% ipython --no-banner

In [1]: import numpy as np

In [2]: np.set_printoptions(precision=2, suppress=True, linewidth=140)

In [3]: def tidy(a):
   ...:     return np.round(a, 2) + 0
   ...: 

In [4]: t = np.deg2rad(72)

In [5]: X = np.eye(5)

In [6]: X[np.ix_([2, 3], [2, 3])] = [[np.cos(t), -np.sin(t)], [np.sin(t), np.cos(t)]]

In [7]: print(tidy(X))
[[ 1.    0.    0.    0.    0.  ]
 [ 0.    1.    0.    0.    0.  ]
 [ 0.    0.    0.31 -0.95  0.  ]
 [ 0.    0.    0.95  0.31  0.  ]
 [ 0.    0.    0.    0.    1.  ]]

In [8]: # orthonormal columns

In [9]: print(X[:, 4] @ X[:, 1])
0.0

In [10]: print(tidy(X @ X.T))
[[1. 0. 0. 0. 0.]
 [0. 1. 0. 0. 0.]
 [0. 0. 1. 0. 0.]
 [0. 0. 0. 1. 0.]
 [0. 0. 0. 0. 1.]]

In [11]: print(tidy(np.linalg.pinv(X)))
[[ 1.    0.    0.    0.    0.  ]
 [ 0.    1.    0.    0.    0.  ]
 [ 0.    0.    0.31  0.95  0.  ]
 [ 0.    0.   -0.95  0.31  0.  ]
 [ 0.    0.    0.    0.    1.  ]]

In [12]: q, r_ = np.linalg.qr(X)

In [13]: print(abs(r_[0, 0]), tidy(np.linalg.norm(X[:, 0])))
1.0 1.0

In [14]: print(tidy(q @ r_))
[[ 1.    0.    0.    0.    0.  ]
 [ 0.    1.    0.    0.    0.  ]
 [ 0.    0.    0.31 -0.95  0.  ]
 [ 0.    0.    0.95  0.31  0.  ]
 [ 0.    0.    0.    0.    1.  ]]

In [15]: print(np.allclose(r_.T @ r_, X.T @ X))
True

In [16]: print(tidy(np.abs(np.diag(r_))))
[1. 1. 1. 1. 1.]

In [17]: rng = np.random.default_rng(4827)

In [18]: idx = rng.integers(0, 2, 9)

In [19]: F = np.array([[-1, -1, -3, 0, 2, 2, 2, -3, 3],
    ...:     [-1, 3, -3, 3, -3, 0, 2, 3, -2],
    ...:     [-2, -2, 2, 0, 3, 3, 2, 1, 2],
    ...:     [0, 2, -1, 3, -1, 0, 2, 3, 2],
    ...:     [-1, -2, -3, 0, -1, 0, 0, 0, 1],
    ...:     [-1, -2, 2, -2, 2, 2, 2, 0, -1],
    ...:     [3, 1, -1, -1, -1, 0, -3, 1, -1],
    ...:     [-1, 3, 0, 3, -2, -2, 0, -1, 0],
    ...:     [3, 2, -1, -1, 2, -1, -1, 0, -2]]) * (idx[:, None] == idx)

In [20]: print(F)
[[-1  0 -3  0  0  2  0 -3  3]
 [ 0  3  0  3 -3  0  2  0  0]
 [-2  0  2  0  0  3  0  1  2]
 [ 0  2  0  3 -1  0  2  0  0]
 [ 0 -2  0  0 -1  0  0  0  0]
 [-1  0  2  0  0  2  0  0 -1]
 [ 0  1  0 -1 -1  0 -3  0  0]
 [-1  0  0  0  0 -2  0 -1  0]
 [ 3  0 -1  0  0 -1  0  0 -2]]

In [21]: # 2 blocks once reordered

In [22]: idx = rng.permutation(9)

In [23]: print(idx)
[1 3 7 6 2 0 4 5 8]

In [24]: B = F[idx][:, idx]

In [25]: print(np.diag(B))
[ 3  3 -1 -3  2 -1 -1  2 -2]

In [26]: idx = rng.permutation(5)

In [27]: print(idx)
[4 1 3 2 0]

In [28]: B = X[idx][:, idx]

In [29]: print(tidy(np.diag(B)))
[1.   1.   0.31 0.31 1.  ]

In [30]: print(tidy(np.trace(B)))
3.62

In [31]: print(tidy(np.sort(np.abs(np.linalg.eigvals(B)))))
[1. 1. 1. 1. 1.]

In [32]: print(np.allclose(B, X))
False

In [33]: print(F.sum(axis=1))
[-2  5  6  6 -3  2 -4 -4 -1]

In [34]: print(tidy(np.linalg.norm(F)))
12.29

In [35]: print(np.abs(F).max())
3

In [36]: print(tidy(F.mean(axis=0)))
[-0.22  0.44  0.    0.56 -0.67  0.44  0.11 -0.33  0.22]

In [37]: print(np.diff(F, axis=0))
[[ 1  3  3  3 -3 -2  2  3 -3]
 [-2 -3  2 -3  3  3 -2  1  2]
 [ 2  2 -2  3 -1 -3  2 -1 -2]
 [ 0 -4  0 -3  0  0 -2  0  0]
 [-1  2  2  0  1  2  0  0 -1]
 [ 1  1 -2 -1 -1 -2 -3  0  1]
 [-1 -1  0  1  1 -2  3 -1  0]
 [ 4  0 -1  0  0  1  0  1 -2]]

In [38]: print(np.linalg.matrix_rank(F))
9

In [39]: print(F.shape)
(9, 9)

In [40]: x0 = np.array([1, 0, 8, 0, 0, 4, 7, 0, 3])

In [41]: h1 = np.maximum(F @ x0, 0)

In [42]: print(F * (h1 > 1e-9)[:, None])
[[ 0  0  0  0  0  0  0  0  0]
 [ 0  3  0  3 -3  0  2  0  0]
 [-2  0  2  0  0  3  0  1  2]
 [ 0  2  0  3 -1  0  2  0  0]
 [ 0  0  0  0  0  0  0  0  0]
 [-1  0  2  0  0  2  0  0 -1]
 [ 0  0  0  0  0  0  0  0  0]
 [ 0  0  0  0  0  0  0  0  0]
 [ 0  0  0  0  0  0  0  0  0]]

In [43]: print(np.flatnonzero(h1 > 1e-9))
[1 2 3 5]

In [44]: print(h1)
[ 0 14 32 14  0 20  0  0  0]

In [45]: print(F.T @ h1)
[-84  70 104  84 -56 136  56  32  44]
